% python3 -q
>>> import numpy as np
>>> import numpy.linalg as la
>>> np.set_printoptions(precision=1, suppress=True, linewidth=140, floatmode="fixed")
>>> out = np.array([[1, 2], [3, 1]])
>>> F = out - out.T
>>> F
array([[ 0, -1],
       [ 1,  0]])
>>> # skew-symmetric
>>> x = np.array([0, 0])
>>> F.T @ (F @ x)
array([0, 0])
>>> np.abs(la.eigvals(F))
array([1.0, 1.0])
>>> np.round(la.norm(x), 1), round(float(la.norm(F @ x)), 1)
(np.float64(0.0), 0.0)
>>> rng = np.random.default_rng(3820)
>>> z = rng.permutation(2)
>>> z
array([0, 1])
>>> out = F[z][:, z]
>>> np.allclose(out, F)
True
>>> np.trace(out)
np.int64(0)
>>> q = F.astype(float).copy()
>>> for j in range(2):
...     q[:, j] -= q[:, :j] @ (q[:, :j].T @ q[:, j])
...     q[:, j] /= la.norm(q[:, j])
... 
>>> q.T @ q
array([[1.0, 0.0],
       [0.0, 1.0]])
>>> q
array([[ 0.0, -1.0],
       [ 1.0,  0.0]])
>>> q.T @ F
array([[1.0, 0.0],
       [0.0, 1.0]])
>>> q, vecs = la.qr(F[:, :1])[0], la.qr(F[:, 1:])[0]
>>> sig = la.svd(q.T @ vecs, compute_uv=False)
>>> sig
array([0.0])
>>> (sig > 0.9).sum()
np.int64(0)
>>> np.kron(np.eye(2, dtype=int), F)
array([[ 0, -1,  0,  0],
       [ 1,  0,  0,  0],
       [ 0,  0,  0, -1],
       [ 0,  0,  1,  0]])
>>> np.round(la.eigvals(F).sum().real, 1)
np.float64(0.0)
>>> np.einsum("ij,ji->", F, F)
np.int64(-2)
>>> round(float(la.det(F.T)), 1)
1.0
>>> np.einsum("ii->", F)
np.int64(0)
>>> mat = np.array([[-5.0, 0.0, -7.0], [0.0, 1.0, 1.0], [0.0, 0.0, 2.0]])
>>> # triangular: eigenvalues sit on the diagonal
>>> np.poly(mat)
array([  1.0,   2.0, -13.0,  10.0])
>>> np.einsum("ij,ji->", mat, mat)
np.float64(30.0)
>>> np.round(la.eigvals(mat).sum().real, 1)
np.float64(-2.0)
>>> np.einsum("ii->", mat)
np.float64(-2.0)
>>> la.eigvals(mat)
array([-5.0,  1.0,  2.0])
>>> round(la.det(mat.T), 1)
np.float64(-10.0)
>>> np.kron(np.eye(2, dtype=int), mat)
array([[-5.0,  0.0, -7.0, -0.0,  0.0, -0.0],
       [ 0.0,  1.0,  1.0,  0.0,  0.0,  0.0],
       [ 0.0,  0.0,  2.0,  0.0,  0.0,  0.0],
       [-0.0,  0.0, -0.0, -5.0,  0.0, -7.0],
       [ 0.0,  0.0,  0.0,  0.0,  1.0,  1.0],
       [ 0.0,  0.0,  0.0,  0.0,  0.0,  2.0]])
>>> A = np.loadtxt("dump.csv", delimiter=",")
>>> A
array([[-2.0,  3.0,  3.0, -1.0],
       [ 1.0, -3.0,  2.0, -3.0],
       [ 1.0, -3.0,  2.0, -3.0]])
>>> # rows and columns are dependent
>>> x = np.array([5, 3, -1, -1])
>>> np.sign((A @ x).round(6))
array([-1.0, -1.0, -1.0])
>>> (A * x).sum(axis=1)
array([-3.0, -3.0, -3.0])
>>> la.norm(A @ x) <= la.norm(A, 2) * la.norm(x) + 1e-9
np.True_
>>> m1 = np.load("data.npy")
>>> m1
array([[ 1.2, -1.0,  1.2],
       [ 1.0,  1.7,  0.5],
       [ 1.2, -0.3, -1.5]])
>>> q = m1.astype(float).copy()
>>> for j in range(3):
...     q[:, j] -= q[:, :j] @ (q[:, :j].T @ q[:, j])
...     q[:, j] /= la.norm(q[:, j])
... 
>>> np.round(q.T @ m1, 1) + 0
array([[2.0, 0.0, 0.0],
       [0.0, 2.0, 0.0],
       [0.0, 0.0, 2.0]])
>>> q
array([[ 0.6, -0.5,  0.6],
       [ 0.5,  0.8,  0.2],
       [ 0.6, -0.1, -0.8]])
>>> x = np.array([0, -3, 3])
>>> la.inv(q)
array([[ 0.6,  0.5,  0.6],
       [-0.5,  0.8, -0.1],
       [ 0.6,  0.2, -0.8]])
>>> round(float(la.det(q)), 1)
-1.0
>>> np.abs(la.eigvals(q))
array([1.0, 1.0, 1.0])
>>> arr = np.array([[-0.1, 2.2, -2.2],
...     [-0.1, -1.4, 1.2],
...     [-0.1, -2.9, 3.0],
...     [0.0, 0.6, -0.4],
...     [0.0, -2.6, 2.8],
...     [0.0, -2.3, 2.0],
...     [0.0, -1.0, 1.0],
...     [0.0, 4.2, -4.1],
...     [0.1, 0.1, -0.1],
...     [0.0, 1.8, -1.9],
...     [0.1, 2.7, -2.8],
...     [0.0, -1.3, 1.4],
...     [-0.1, -0.9, 0.9]])
>>> arr
array([[-0.1,  2.2, -2.2],
       [-0.1, -1.4,  1.2],
       [-0.1, -2.9,  3.0],
       [ 0.0,  0.6, -0.4],
       [ 0.0, -2.6,  2.8],
       [ 0.0, -2.3,  2.0],
       [ 0.0, -1.0,  1.0],
       [ 0.0,  4.2, -4.1],
       [ 0.1,  0.1, -0.1],
       [ 0.0,  1.8, -1.9],
       [ 0.1,  2.7, -2.8],
       [ 0.0, -1.3,  1.4],
       [-0.1, -0.9,  0.9]])
>>> cen = arr - arr.mean(axis=1)
Traceback (most recent call last):
  File "<python-input-59>", line 1, in <module>
    cen = arr - arr.mean(axis=1)
          ~~~~^~~~~~~~~~~~~~~~~~
ValueError: operands could not be broadcast together with shapes (13,3) (13,) 
>>> cen = arr - arr.mean(axis=0)
>>> left, sig, Vt = la.svd(cen, full_matrices=False)
>>> np.round(sig ** 2 / (sig ** 2).sum(), 1) + 0
array([1.0, 0.0, 0.0])
>>> (np.sign(left[:, 0]) == np.sign(left[0, 0])).astype(int)
array([1, 0, 0, 1, 0, 0, 0, 1, 1, 1, 1, 0, 0])
>>> np.round(np.abs(Vt[-1]), 1) + 0
array([1.0, 0.0, 0.0])
>>> np.abs(left[:, 0]).argmax()
np.int64(7)
>>> np.round(Vt[0] * np.sign(Vt[0, np.abs(Vt[0]).argmax()]), 1) + 0
array([ 0.0, -0.7,  0.7])
>>> d = la.norm(arr[:, None] - arr[None], axis=-1)
>>> np.unravel_index(d.round(6).argmax(), d.shape)
(np.int64(2), np.int64(7))
>>> d[0]
array([0.0, 5.0, 7.3, 2.4, 6.9, 6.2, 4.5, 2.8, 3.0, 0.5, 0.8, 5.0, 4.4])
>>> la.matrix_rank(d ** 2)
np.int64(5)
>>> d.shape
(13, 13)
>>> np.flatnonzero(d[0] < d.mean() / 2)
array([ 0,  9, 10])
>>> W2 = arr[[6, 12]].astype(float)
>>> for _ in range(5):
...     z = la.norm(arr[:, None] - W2, axis=-1).argmin(axis=1)
...     W2 = np.array([arr[z == j].mean(axis=0) for j in range(2)])
... 
>>> z
array([1, 0, 0, 1, 0, 0, 0, 1, 1, 1, 1, 0, 0])
>>> W2.round(1) + 0
array([[ 0.0, -1.8,  1.8],
       [ 0.0,  1.9, -1.9]])
>>> feats = np.load("a.npy")
>>> feats
array([[ 7,  9,  2],
       [16, 18, 10],
       [25, 23, 11],
       [25, 29, 16],
       [30, 32, 16],
       [37, 37, 19],
       [42, 44, 21],
       [50, 53, 22],
       [51, 58, 24],
       [60, 63, 24]])
>>> hat = feats @ la.solve(feats.T @ feats, feats.T)
>>> np.round(la.eigvalsh(hat), 1) + 0
array([0.0, 0.0, 0.0, 0.0, 0.0, 0.0, 0.0, 1.0, 1.0, 1.0])
>>> np.diag(hat)
array([0.1, 0.1, 0.4, 0.4, 0.1, 0.3, 0.2, 0.2, 0.5, 0.6])
